$ python -q
>>> import numpy as np
>>> np.set_printoptions(precision=3, suppress=True, linewidth=200)
>>> arr = np.loadtxt("dump.csv", delimiter=",")
>>> print(arr)
[[0. 0. 1. 0. 0. 1. 0. 0. 0. 0.]
 [0. 0. 0. 0. 1. 0. 0. 0. 0. 0.]
 [1. 0. 0. 1. 0. 1. 0. 0. 0. 0.]
 [0. 0. 1. 0. 0. 1. 0. 0. 0. 0.]
 [0. 1. 0. 0. 0. 0. 0. 0. 0. 1.]
 [1. 0. 1. 1. 0. 0. 0. 0. 0. 0.]
 [0. 0. 0. 0. 0. 0. 0. 1. 1. 0.]
 [0. 0. 0. 0. 0. 0. 1. 0. 0. 0.]
 [0. 0. 0. 0. 0. 0. 1. 0. 0. 0.]
 [0. 0. 0. 0. 1. 0. 0. 0. 0. 0.]]
>>> left, sigma, VT = np.linalg.svd(arr)
>>> print(sigma.round(3) + 0)
[2.562 1.562 1.414 1.414 1.414 1.414 1.    0.    0.    0.   ]
>>> print(np.argmax(sigma[:-1] / (sigma[1:] + 1e-6)) + 1)
7
>>> M2 = left[:, :7] @ np.diag(sigma[:7]) @ VT[:7]
>>> print(round(float(np.linalg.norm(arr - M2) / np.linalg.norm(arr)), 3))
0.0
>>> print(M2.round(3) + 0)
[[0. 0. 1. 0. 0. 1. 0. 0. 0. 0.]
 [0. 0. 0. 0. 1. 0. 0. 0. 0. 0.]
 [1. 0. 0. 1. 0. 1. 0. 0. 0. 0.]
 [0. 0. 1. 0. 0. 1. 0. 0. 0. 0.]
 [0. 1. 0. 0. 0. 0. 0. 0. 0. 1.]
 [1. 0. 1. 1. 0. 0. 0. 0. 0. 0.]
 [0. 0. 0. 0. 0. 0. 0. 1. 1. 0.]
 [0. 0. 0. 0. 0. 0. 1. 0. 0. 0.]
 [0. 0. 0. 0. 0. 0. 1. 0. 0. 0.]
 [0. 0. 0. 0. 1. 0. 0. 0. 0. 0.]]
>>> rk = np.linalg.matrix_rank(arr)
>>> print(rk)
7
>>> ns = np.linalg.svd(arr)[2][rk:].T
>>> print(np.allclose(arr @ ns, 0))
True
>>> print([int(np.linalg.matrix_rank(arr[:, :j + 1])) for j in range(10)])
[1, 2, 3, 3, 4, 5, 6, 7, 7, 7]
>>> left, sigma, VT = np.linalg.svd(arr)
>>> V = VT[:(sigma > 1e-8).sum()]
>>> rng = np.random.default_rng(936)
>>> x0 = arr[3] + 2 * arr[9] + rng.integers(2) * np.eye(10)[8]
>>> print(x0)
[0. 0. 1. 0. 2. 1. 0. 0. 1. 0.]
>>> print(np.round(V.T @ V, 3) + 0)
[[0.5 0.  0.  0.5 0.  0.  0.  0.  0.  0. ]
 [0.  0.5 0.  0.  0.  0.  0.  0.  0.  0.5]
 [0.  0.  1.  0.  0.  0.  0.  0.  0.  0. ]
 [0.5 0.  0.  0.5 0.  0.  0.  0.  0.  0. ]
 [0.  0.  0.  0.  1.  0.  0.  0.  0.  0. ]
 [0.  0.  0.  0.  0.  1.  0.  0.  0.  0. ]
 [0.  0.  0.  0.  0.  0.  1.  0.  0.  0. ]
 [0.  0.  0.  0.  0.  0.  0.  0.5 0.5 0. ]
 [0.  0.  0.  0.  0.  0.  0.  0.5 0.5 0. ]
 [0.  0.5 0.  0.  0.  0.  0.  0.  0.  0.5]]
>>> print(round(np.linalg.norm(x0 - V.T @ V @ x0), 3))
0.707
>>> print(np.diag(V.T @ V))
[0.5 0.5 1.  0.5 1.  1.  1.  0.5 0.5 0.5]
